$ python -q
>>> import numpy as np
>>> np.set_printoptions(suppress=True, linewidth=160)
>>> tidy = lambda a: np.round(a, 2) + 0
>>> m1 = np.array([[-2.0, -2.0, 0.0, 0.0, 0.0],
...     [-2.0, -2.0, -2.0, 0.0, 0.0],
...     [0.0, -2.0, -2.0, -2.0, 0.0],
...     [0.0, 0.0, -2.0, 2.0, -2.0],
...     [0.0, 0.0, 0.0, -2.0, 2.0]])
>>> M2 = np.array([[0, 1, 0], [1, 0, 0], [1, 0, 2], [0, 1, 2], [1, 2, 0]])
>>> np.einsum("ij->j", m1)
array([-4., -6., -6., -2.,  0.])
>>> np.einsum("ik,kj->ij", m1, M2)
array([[-2., -2.,  0.],
       [-4., -2., -4.],
       [-4., -2., -8.],
       [-4., -2.,  0.],
       [ 2.,  2., -4.]])
>>> np.linalg.matrix_rank(np.vstack([m1, M2.T]))
np.int64(5)
>>> np.einsum("ij,ij->i", m1, m1)
array([ 8., 12., 12., 12.,  8.])
>>> np.einsum("ik,kj->ji", m1, M2)
array([[-2., -4., -4., -4.,  2.],
       [-2., -2., -2., -2.,  2.],
       [ 0., -4., -8.,  0., -4.]])
>>> np.linalg.matrix_rank(m1 @ M2)
np.int64(3)
>>> M2.T @ m1.T
array([[-2., -4., -4., -4.,  2.],
       [-2., -2., -2., -2.,  2.],
       [ 0., -4., -8.,  0., -4.]])
>>> np.vstack([m1, M2.T]).shape
(8, 5)
>>> [round(float(x), 2) for x in np.linalg.svd(m1, compute_uv=False)[:3]]
[5.01, 4.38, 2.53]
>>> ev, evecs = np.linalg.eigh(m1)
>>> tidy(ev)
array([-5.01, -2.53,  0.  ,  1.15,  4.38])
>>> tidy(np.linalg.eigvalsh(m1 @ m1))
array([ 0.  ,  1.33,  6.39, 19.2 , 25.07])
>>> tidy(np.linalg.eigvalsh(m1 + -1 * np.eye(5)))
array([-6.01, -3.53, -1.  ,  0.15,  3.38])
>>> tidy(np.abs(evecs[:, -1]))
array([0.03, 0.09, 0.26, 0.74, 0.62])
>>> ev, evecs = np.linalg.eigh(m1)
>>> x0 = np.array([-1, 3, 2, -2, -2])
>>> np.abs(m1).sum(axis=1).max(), tidy(np.abs(ev).max())
(np.float64(6.0), np.float64(5.01))
>>> tidy(np.linalg.eigvalsh(m1[1:, 1:]))
array([-4.38, -0.91,  0.91,  4.38])
>>> x0 @ m1 @ x0
np.float64(-24.0)
>>> mat = np.load("case10.npy")
>>> mat
array([[-1,  1,  0,  1],
       [ 3,  1,  3,  3],
       [ 2,  1, -1,  0],
       [ 2,  1,  2,  2],
       [ 3,  1,  3,  3]])
>>> # row 4 repeats row 1
>>> theta = np.radians(30)
>>> r_ = np.eye(4)
>>> r_[1, 1] = r_[2, 2] = np.cos(theta)
>>> r_[1, 2], r_[2, 1] = -np.sin(theta), np.sin(theta)
>>> tidy(r_)
array([[ 1.  ,  0.  ,  0.  ,  0.  ],
       [ 0.  ,  0.87, -0.5 ,  0.  ],
       [ 0.  ,  0.5 ,  0.87,  0.  ],
       [ 0.  ,  0.  ,  0.  ,  1.  ]])
>>> M2 = mat @ r_.T
>>> tidy(np.linalg.svd(mat, compute_uv=False)), tidy(np.linalg.svd(M2, compute_uv=False))
(array([8.34, 2.42, 1.59, 0.18]), array([8.34, 2.42, 1.59, 0.18]))
>>> np.allclose(np.linalg.norm(mat, axis=1), np.linalg.norm(M2, axis=1))
True
>>> hat = mat @ np.linalg.solve(mat.T @ mat, mat.T)
>>> tidy(hat)
array([[1. , 0. , 0. , 0. , 0. ],
       [0. , 0.5, 0. , 0. , 0.5],
       [0. , 0. , 1. , 0. , 0. ],
       [0. , 0. , 0. , 1. , 0. ],
       [0. , 0.5, 0. , 0. , 0.5]])
>>> tidy((np.eye(5) - hat) @ mat)
array([[0., 0., 0., 0.],
       [0., 0., 0., 0.],
       [0., 0., 0., 0.],
       [0., 0., 0., 0.],
       [0., 0., 0., 0.]])
>>> tidy(np.diag(hat))
array([1. , 0.5, 1. , 1. , 0.5])
>>> tidy(hat @ mat[:, 2])
array([ 0.,  3., -1.,  2.,  3.])
>>> np.allclose(hat @ hat, hat)
True
>>> tidy(np.linalg.eigvalsh(hat))
array([0., 1., 1., 1., 1.])
>>> tidy(np.trace(hat))
np.float64(4.0)
>>> M = np.array([[2, 5, -1, -3], [-1, 3, 1, 0], [-1, 5, 2, -4]])
>>> M[0] = M[1]
>>> M
array([[-1,  3,  1,  0],
       [-1,  3,  1,  0],
       [-1,  5,  2, -4]])
>>> # row 1 repeats row 0
>>> M2 = np.array([[-6, -9], [7, 4]])
>>> basis = np.kron(M2, M)
>>> basis.shape
(6, 8)
>>> np.linalg.matrix_rank(basis)
np.int64(4)
>>> tidy(np.linalg.norm(basis, 2)), tidy(np.linalg.norm(M2, 2) * np.linalg.norm(M, 2))
(np.float64(103.75), np.float64(103.75))
>>> Uu, s, VT = np.linalg.svd(M)
>>> np.argmax(s[:-1] / (s[1:] + 1e-6)) + 1
np.int64(2)
>>> tidy(s)
array([7.88, 2.42, 0.  ])
>>> M2 = Uu[:, :2] @ np.diag(s[:2]) @ VT[:2]
>>> tidy(M2)
array([[-1.,  3.,  1.,  0.],
       [-1.,  3.,  1.,  0.],
       [-1.,  5.,  2., -4.]])
>>> np.linalg.matrix_rank(M, rtol=0.05)
np.int64(2)
>>> E = np.load("a.npy")
>>> E
array([[ 5, -5,  5,  3],
       [ 0, -1,  1,  3],
       [ 2, -1,  1,  1],
       [ 3, -2,  2,  1],
       [ 5,  0,  0,  3]])
>>> # looks like rank 3
>>> np.allclose(E[:-1].T @ np.linalg.lstsq(E[:-1].T, E[-1])[0], E[-1])
True
>>> np.abs(np.diag(np.linalg.qr(E)[1])) > 1e-9
array([ True,  True, False,  True])
>>> tidy(E @ np.linalg.pinv(E) @ E)
array([[ 5., -5.,  5.,  3.],
       [ 0., -1.,  1.,  3.],
       [ 2., -1.,  1.,  1.],
       [ 3., -2.,  2.,  1.],
       [ 5.,  0.,  0.,  3.]])
>>> M2 = np.array([[3, 1, 3], [2, 1, 3]])
>>> basis = np.kron(M2, E)
>>> basis.shape
(10, 12)
>>> basis
array([[ 15, -15,  15,   9,   5,  -5,   5,   3,  15, -15,  15,   9],
       [  0,  -3,   3,   9,   0,  -1,   1,   3,   0,  -3,   3,   9],
       [  6,  -3,   3,   3,   2,  -1,   1,   1,   6,  -3,   3,   3],
       [  9,  -6,   6,   3,   3,  -2,   2,   1,   9,  -6,   6,   3],
       [ 15,   0,   0,   9,   5,   0,   0,   3,  15,   0,   0,   9],
       [ 10, -10,  10,   6,   5,  -5,   5,   3,  15, -15,  15,   9],
       [  0,  -2,   2,   6,   0,  -1,   1,   3,   0,  -3,   3,   9],
       [  4,  -2,   2,   2,   2,  -1,   1,   1,   6,  -3,   3,   3],
       [  6,  -4,   4,   2,   3,  -2,   2,   1,   9,  -6,   6,   3],
       [ 10,   0,   0,   6,   5,   0,   0,   3,  15,   0,   0,   9]])
>>> np.linalg.matrix_rank(basis)
np.int64(6)
>>> tidy(np.linalg.norm(basis, 2)), tidy(np.linalg.norm(M2, 2) * np.linalg.norm(E, 2))
(np.float64(65.18), np.float64(65.18))
>>> r0 = np.array([-1, 2, 2]) + 0.5
>>> W0 = np.outer(r0, r0) / (r0 @ r0)
>>> tidy(W0)
array([[ 0.02, -0.1 , -0.1 ],
       [-0.1 ,  0.49,  0.49],
       [-0.1 ,  0.49,  0.49]])
>>> # rows and columns are dependent
>>> hat = np.triu(np.array([[3, 0, -3], [3, 2, -3], [3, 2, -3]]), 1) + np.eye(3)
>>> M2 = hat @ W0 @ np.linalg.inv(hat)
>>> tidy(M2)
array([[ 0.31, -1.57, -5.33],
       [ 0.2 , -0.98, -3.33],
       [-0.1 ,  0.49,  1.67]])
>>> tidy(np.trace(M2)), np.trace(W0)
(np.float64(1.0), np.float64(1.0))
>>> np.linalg.matrix_rank(M2)
np.int64(1)
>>> tidy(hat @ W0 - W0 @ hat)
array([[ 0.29, -1.47, -1.71],
       [ 0.29, -1.47, -0.29],
       [ 0.  ,  0.  ,  1.18]])
>>> tidy(np.linalg.det(M2))
np.float64(0.0)
>>> np.linalg.lstsq(W0[:-1].T, W0[-1])[2]
np.int32(1)
>>> np.allclose(W0[:-1].T @ np.linalg.lstsq(W0[:-1].T, W0[-1])[0], W0[-1])
True
>>> tidy(np.trace(np.linalg.pinv(W0) @ W0))
np.float64(1.0)
>>> np.unique(W0.round(6), axis=0).shape
(2, 3)
>>> ev, evecs = np.linalg.eigh(W0)
>>> x0 = np.array([-1, 5, 1])
>>> tidy(np.linalg.eigvalsh(W0[1:, 1:]))
array([0.  , 0.98])
>>> tidy(np.abs(W0).sum(axis=1).max()), tidy(np.abs(ev).max())
(np.float64(1.08), np.float64(1.0))
>>> tidy(evecs * np.maximum(ev, 0) @ evecs.T)
array([[ 0.02, -0.1 , -0.1 ],
       [-0.1 ,  0.49,  0.49],
       [-0.1 ,  0.49,  0.49]])
>>> tidy(np.linalg.eigvals(W0))
array([1., 0., 0.])
>>> tidy(np.kron(np.eye(2, dtype=int), W0))
array([[ 0.02, -0.1 , -0.1 ,  0.  ,  0.  ,  0.  ],
       [-0.1 ,  0.49,  0.49,  0.  ,  0.  ,  0.  ],
       [-0.1 ,  0.49,  0.49,  0.  ,  0.  ,  0.  ],
       [ 0.  ,  0.  ,  0.  ,  0.02, -0.1 , -0.1 ],
       [ 0.  ,  0.  ,  0.  , -0.1 ,  0.49,  0.49],
       [ 0.  ,  0.  ,  0.  , -0.1 ,  0.49,  0.49]])
>>> tidy(np.linalg.det(2 * W0)), tidy(np.linalg.det(W0))
(np.float64(0.0), np.float64(0.0))
>>> tidy(np.poly(W0))
array([ 1., -1.,  0.,  0.])
>>> arr = np.load("x.npy")
>>> arr
array([[0, 1, 0, 0, 0],
       [0, 0, 0, 1, 0],
       [0, 0, 1, 0, 0],
       [1, 0, 0, 0, 0],
       [0, 0, 0, 0, 1]])
>>> # columns are unit length and at right angles
>>> hat = np.triu(np.array([[1, 2, -2, 0, 1],
...     [1, 2, -1, 0, 1],
...     [2, 2, -2, 1, 1],
...     [0, 2, 2, 1, -1],
...     [-1, -2, 2, -1, -1]]), 1) + np.eye(5)
>>> M2 = hat @ arr @ np.linalg.inv(hat)
>>> np.linalg.matrix_rank(M2)
np.int64(5)
>>> np.trace(M2), np.trace(arr)
(np.float64(2.0), np.int64(2))
>>> tidy(np.linalg.det(M2))
np.float64(1.0)
>>> tidy(np.poly(M2))
array([ 1., -2.,  1., -1.,  2., -1.])
>>> np.flatnonzero(np.linalg.matrix_power((arr != 0) + (arr.T != 0) + np.eye(5), 5)[0])
array([0, 1, 3])
>>> tidy(np.linalg.det(arr))
np.float64(1.0)
>>> (arr != 0).astype(int)
array([[0, 1, 0, 0, 0],
       [0, 0, 0, 1, 0],
       [0, 0, 1, 0, 0],
       [1, 0, 0, 0, 0],
       [0, 0, 0, 0, 1]])
>>> r0, v = arr[0], arr[2]
>>> r0 @ r0
np.int64(1)
>>> p = (r0 @ v) / (r0 @ r0) * r0
>>> p
array([0., 0., 0., 0., 0.])
>>> tidy(np.linalg.norm(r0 + v) ** 2 + np.linalg.norm(r0 - v) ** 2)
np.float64(4.0)
>>> np.linalg.matrix_rank(np.outer(r0, v))
np.int64(1)
>>> J = np.load("w.npy")
>>> J
array([[  7,   2,   3,   7],
       [  8,   6, -10,   8],
       [  0,   8,   2,   0],
       [  5, -13,  -2,   5]])
>>> # columns 0 and 3 are equal
>>> hat = np.triu(np.array([[-1, 1, 0, 2], [1, -1, -1, 1], [-1, 2, 0, 0], [-1, 0, -2, 2]]), 1) + np.eye(4)
>>> M2 = hat @ J @ np.linalg.inv(hat)
>>> tidy(np.poly(M2))
array([    1.,   -20.,   276., -1344.,     0.])
>>> M2
array([[ 25., -43., -54.,  18.],
       [ 13., -28., -42.,  15.],
       [  0.,   8.,  10.,  -8.],
       [  5., -18., -20.,  13.]])
>>> np.trace(M2), np.trace(J)
(np.float64(20.0), np.int64(20))
>>> def softmax(z):
...     e = np.exp(z - z.max(axis=-1, keepdims=True))
...     return e / e.sum(axis=-1, keepdims=True)
... 
>>> tidy(softmax(M2).sum(axis=1))
array([1., 1., 1., 1.])
>>> tidy(softmax(M2[2]))
array([0.  , 0.12, 0.88, 0.  ])
>>> scores = M2 @ M2.T / np.sqrt(4)
>>> tidy(softmax(scores + np.triu(np.full(scores.shape, -np.inf), 1)))
array([[1., 0., 0., 0.],
       [1., 0., 0., 0.],
       [0., 0., 1., 0.],
       [1., 0., 0., 0.]])
>>> tidy(softmax(scores)[2] @ M2)
array([ 0.,  8., 10., -8.])
>>> basis = 20 * np.array([[0.3, -0.3, -1.1, -0.4], [2.0, -0.1, -0.2, -0.4]])
>>> rng = np.random.default_rng(389)
>>> labels = rng.integers(0, 2, 21)
>>> feats = basis[labels] + rng.normal(size=(21, 4))
>>> tidy(feats)
array([[  4.13,  -6.87, -20.94,  -8.61],
       [  6.3 ,  -4.76, -22.78,  -8.99],
       [ 41.24,  -0.39,  -5.15,  -7.81],
       [ 40.06,  -0.79,  -3.6 ,  -8.47],
       [ 39.23,  -1.82,  -3.34,  -7.75],
       [  5.69,  -5.15, -22.69,  -7.87],
       [  3.61,  -6.01, -20.79,  -8.28],
       [ 38.17,  -1.48,  -4.19,  -8.96],
       [ 39.09,  -3.89,  -3.32,  -9.45],
       [  5.56,  -7.01, -20.72,  -8.82],
       [ 40.07,  -1.1 ,  -4.7 ,  -8.79],
       [ 41.95,  -0.63,  -5.31,  -8.1 ],
       [ 40.92,  -3.34,  -4.83,  -8.24],
       [  6.37,  -5.09, -23.17,  -5.4 ],
       [  5.35,  -6.78, -23.43,  -8.85],
       [ 39.7 ,  -0.98,  -4.28,  -6.84],
       [  4.56,  -6.14, -22.42,  -8.39],
       [ 40.93,  -0.37,  -3.73,  -8.96],
       [ 39.84,  -2.16,  -4.31,  -7.96],
       [ 40.12,  -0.81,  -4.36,  -6.48],
       [  5.35,  -4.44, -22.92,  -6.81]])
>>> hat = feats @ np.linalg.solve(feats.T @ feats, feats.T)
>>> tidy(np.linalg.eigvalsh(hat))
array([0., 0., 0., 0., 0., 0., 0., 0., 0., 0., 0., 0., 0., 0., 0., 0., 0., 1., 1., 1., 1.])
>>> M2 = np.c_[feats[:, :3] @ np.array([[0, 1, 2], [1, 1, 0], [2, 2, 1]]), np.array([0, -1, -2, -1, 2, -1, -3, -3, 3, 2, 1, 0, 1, -3, -3, 1, 0, -1, 3, 3, -2])]
>>> tidy(M2)
array([[-48.75, -44.63, -12.69,   0.  ],
       [-50.31, -44.01, -10.17,  -1.  ],
       [-10.69,  30.55,  77.34,  -2.  ],
       [ -7.98,  32.09,  76.53,  -1.  ],
       [ -8.49,  30.74,  75.12,   2.  ],
       [-50.54, -44.85, -11.31,  -1.  ],
       [-47.6 , -43.99, -13.58,  -3.  ],
       [ -9.87,  28.3 ,  72.14,  -3.  ],
       [-10.54,  28.55,  74.86,   3.  ],
       [-48.46, -42.9 ,  -9.61,   2.  ],
       [-10.5 ,  29.57,  75.44,   1.  ],
       [-11.25,  30.7 ,  78.59,   0.  ],
       [-13.01,  27.92,  77.01,   1.  ],
       [-51.42, -45.05, -10.43,  -3.  ],
       [-53.65, -48.3 , -12.73,  -3.  ],
       [ -9.55,  30.15,  75.12,   1.  ],
       [-50.98, -46.43, -13.31,   0.  ],
       [ -7.84,  33.1 ,  78.13,  -1.  ],
       [-10.78,  29.06,  75.37,   3.  ],
       [ -9.53,  30.58,  75.87,   3.  ],
       [-50.29, -44.95, -12.23,  -2.  ]])
>>> tidy(np.linalg.lstsq(feats, M2[:, 0])[0])
array([0., 1., 2., 0.])
>>> np.linalg.matrix_rank(M2)
np.int64(4)
>>> np.linalg.matrix_rank(np.c_[feats, M2])
np.int64(5)
